% ipython --no-banner

In [1]: import numpy as np

In [2]: import numpy.linalg as la

In [3]: np.set_printoptions(suppress=True, linewidth=100)

In [4]: rd = lambda a: np.round(a, 2) + 0

In [5]: feats = np.array([[5, 10, -1, -2], [5, 0, -1, 0], [-5, -10, -4, -8], [-5, 0, -4, 0]])

In [6]: O = feats.astype(float).copy()

In [7]: for j in range(4):
   ...:     O[:, j] -= O[:, :j] @ (O[:, :j].T @ O[:, j])
   ...:     O[:, j] /= la.norm(O[:, j])
   ...: 

In [8]: print(O)
[[ 0.5  0.5 -0.5 -0.5]
 [ 0.5 -0.5 -0.5  0.5]
 [-0.5 -0.5 -0.5 -0.5]
 [-0.5  0.5 -0.5  0.5]]

In [9]: E = np.load("case6.npy")

In [10]: print(E)
[[-1.  1.  0.]
 [ 0. -1.  1.]
 [ 0.  0. -1.]]

In [11]: # triangular, det is the product of the diagonal

In [12]: print(E @ E)
[[ 1. -2.  1.]
 [ 0.  1. -2.]
 [ 0.  0.  1.]]

In [13]: print(np.prod(np.diag(E)), rd(la.det(E)))
-1.0 -1.0

In [14]: print(rd(la.norm(E[2], 1)), rd(la.norm(E[2], np.inf)))
1.0 1.0

In [15]: print(rd(la.norm(E) ** 2 / la.norm(E, 2) ** 2))
1.54

In [16]: print(rd(la.norm(E, axis=1)))
[1.41 1.41 1.  ]

In [17]: print(rd(la.norm(E, "nuc")))
3.49

In [18]: print(rd(la.norm(E, 2)))
1.8

In [19]: O = E.astype(float).copy()

In [20]: for j in range(3):
    ...:     O[:, j] -= O[:, :j] @ (O[:, :j].T @ O[:, j])
    ...:     O[:, j] /= la.norm(O[:, j])
    ...: 

In [21]: print(O.T @ E)
[[ 1. -1.  0.]
 [ 0.  1. -1.]
 [ 0.  0.  1.]]

In [22]: print(O.T @ O)
[[1. 0. 0.]
 [0. 1. 0.]
 [0. 0. 1.]]

In [23]: B = np.array([[3, -1, -2], [-1, 1, -2]])

In [24]: W2 = np.kron(B, E)

In [25]: print(rd(la.norm(W2, 2)), rd(la.norm(B, 2) * la.norm(E, 2)))
6.74 6.74

In [26]: print(W2)
[[-3.  3.  0.  1. -1. -0.  2. -2. -0.]
 [ 0. -3.  3. -0.  1. -1. -0.  2. -2.]
 [ 0.  0. -3. -0. -0.  1. -0. -0.  2.]
 [ 1. -1. -0. -1.  1.  0.  2. -2. -0.]
 [-0.  1. -1.  0. -1.  1. -0.  2. -2.]
 [-0. -0.  1.  0.  0. -1. -0. -0.  2.]]

In [27]: print(la.matrix_rank(W2))
6

In [28]: t3 = np.stack([W2, -1 * W2, W2[::-1]])

In [29]: print(la.matrix_rank(t3))
[6 6 6]

In [30]: print(t3.sum(axis=0))
[[ 0.  0.  1.  0.  0. -1.  0.  0.  2.]
 [ 0.  1. -1.  0. -1.  1.  0.  2. -2.]
 [ 1. -1.  0. -1.  1.  0.  2. -2.  0.]
 [ 0.  0. -3.  0.  0.  1.  0.  0.  2.]
 [ 0. -3.  3.  0.  1. -1.  0.  2. -2.]
 [-3.  3.  0.  1. -1.  0.  2. -2.  0.]]

In [31]: print(t3.shape)
(3, 6, 9)

In [32]: print(rd(la.norm(t3, axis=(1, 2))))
[10. 10. 10.]

In [33]: print((t3 @ W2.T).shape)
(3, 6, 6)

In [34]: print(la.matrix_rank(t3.reshape(3, -1)))
2

In [35]: data = np.loadtxt("mat.csv", delimiter=",")

In [36]: print(rd(data))
[[ 0.38 -0.44 -0.62 -0.27 -0.09  0.44]
 [-0.44  0.68 -0.44 -0.19 -0.06  0.32]
 [-0.62 -0.44  0.38 -0.27 -0.09  0.44]
 [-0.27 -0.19 -0.27  0.89 -0.04  0.19]
 [-0.09 -0.06 -0.09 -0.04  0.99  0.06]
 [ 0.44  0.32  0.44  0.19  0.06  0.68]]

In [37]: print(la.matrix_rank(data))
6

In [38]: print(rd(la.svd(data, compute_uv=False)))
[1. 1. 1. 1. 1. 1.]

In [39]: print(data.shape)
(6, 6)

In [40]: O, V = la.qr(data[:, :4])[0], la.qr(data[:, 4:])[0]

In [41]: sigma = la.svd(O.T @ V, compute_uv=False)

In [42]: print(rd(la.norm(O @ O.T - V @ V.T, 2)))
1.0

In [43]: print((sigma > 0.9).sum())
0

In [44]: print(rd(sigma))
[0. 0.]

In [45]: x = np.array([-3, -9, -9, 9, 8, 6])

In [46]: print(rd(la.det(data)))
-1.0

In [47]: print([p for p in range(1, 25) if np.allclose(la.matrix_power(data, p), np.eye(6))])
[2, 4, 6, 8, 10, 12, 14, 16, 18, 20, 22, 24]

In [48]: print(6 - la.matrix_rank(data - np.eye(6), tol=1e-8))
5

In [49]: print(rd(la.inv(data)))
[[ 0.38 -0.44 -0.62 -0.27 -0.09  0.44]
 [-0.44  0.68 -0.44 -0.19 -0.06  0.32]
 [-0.62 -0.44  0.38 -0.27 -0.09  0.44]
 [-0.27 -0.19 -0.27  0.89 -0.04  0.19]
 [-0.09 -0.06 -0.09 -0.04  0.99  0.06]
 [ 0.44  0.32  0.44  0.19  0.06  0.68]]

In [50]: print(rd(np.sort(np.abs(np.degrees(np.angle(la.eigvals(data)))))))
[  0.   0.   0.   0.   0. 180.]

In [51]: print(rd(data.T @ (data @ x)))
[-3. -9. -9.  9.  8.  6.]

In [52]: print(rd(np.abs(la.eigvals(data))))
[1. 1. 1. 1. 1. 1.]

In [53]: ev, V = la.eigh(data)

In [54]: x = np.array([3, -5, -7, 1, 9, 4])

In [55]: print(rd(V * np.abs(ev) @ V.T))
[[1. 0. 0. 0. 0. 0.]
 [0. 1. 0. 0. 0. 0.]
 [0. 0. 1. 0. 0. 0.]
 [0. 0. 0. 1. 0. 0.]
 [0. 0. 0. 0. 1. 0.]
 [0. 0. 0. 0. 0. 1.]]

In [56]: print(rd(np.abs(data).sum(axis=1).max()), np.abs(ev).max())
2.24 1.0

In [57]: print(rd(x @ data @ x / (x @ x)), rd(ev[0]), ev[-1])
0.74 -1.0 1.0

In [58]: X = np.load("sample5.npy")

In [59]: print(X)
[[ 0.19 -0.69  0.09 -0.81  0.69 -0.64  0.05]
 [-0.79 -0.71  1.13  0.06  0.58 -0.27  0.46]
 [-1.52  1.55 -0.51 -0.72  0.62  0.27 -0.11]
 [-0.18  0.34  0.32  1.52  0.54 -1.07  0.42]
 [-0.21 -0.33 -0.28 -0.33 -0.69 -0.32  1.61]
 [ 0.92  0.85  1.78 -0.27  0.43  0.47  0.22]
 [-0.01  0.22 -0.04  0.23 -1.06 -0.54 -0.64]
 [-0.9  -0.19 -0.44  0.51 -0.34  1.16 -0.54]
 [-0.45  0.16  0.86  0.61 -1.69 -0.27  0.12]
 [-1.    0.73  0.1  -0.69 -0.46 -0.59 -0.79]]

In [60]: ang = np.radians(15)

In [61]: r_ = np.eye(7)

In [62]: r_[3, 3] = r_[2, 2] = np.cos(ang)

In [63]: r_[3, 2], r_[2, 3] = -np.sin(ang), np.sin(ang)

In [64]: print(rd(r_))
[[ 1.    0.    0.    0.    0.    0.    0.  ]
 [ 0.    1.    0.    0.    0.    0.    0.  ]
 [ 0.    0.    0.97  0.26  0.    0.    0.  ]
 [ 0.    0.   -0.26  0.97  0.    0.    0.  ]
 [ 0.    0.    0.    0.    1.    0.    0.  ]
 [ 0.    0.    0.    0.    0.    1.    0.  ]
 [ 0.    0.    0.    0.    0.    0.    1.  ]]

In [65]: B = X @ r_.T

In [66]: print(rd(np.abs(B - X).max(axis=0)))
[0.   0.   0.38 0.45 0.   0.   0.  ]

In [67]: print(rd(B))
[[ 0.19 -0.69 -0.12 -0.81  0.69 -0.64  0.05]
 [-0.79 -0.71  1.11 -0.23  0.58 -0.27  0.46]
 [-1.52  1.55 -0.68 -0.56  0.62  0.27 -0.11]
 [-0.18  0.34  0.7   1.39  0.54 -1.07  0.42]
 [-0.21 -0.33 -0.36 -0.25 -0.69 -0.32  1.61]
 [ 0.92  0.85  1.65 -0.72  0.43  0.47  0.22]
 [-0.01  0.22  0.02  0.23 -1.06 -0.54 -0.64]
 [-0.9  -0.19 -0.29  0.61 -0.34  1.16 -0.54]
 [-0.45  0.16  0.99  0.37 -1.69 -0.27  0.12]
 [-1.    0.73 -0.08 -0.69 -0.46 -0.59 -0.79]]

In [68]: print(np.allclose(X @ X.T, B @ B.T))
True

In [69]: print(rd(la.det(r_)), rd(np.trace(r_)))
1.0 6.93
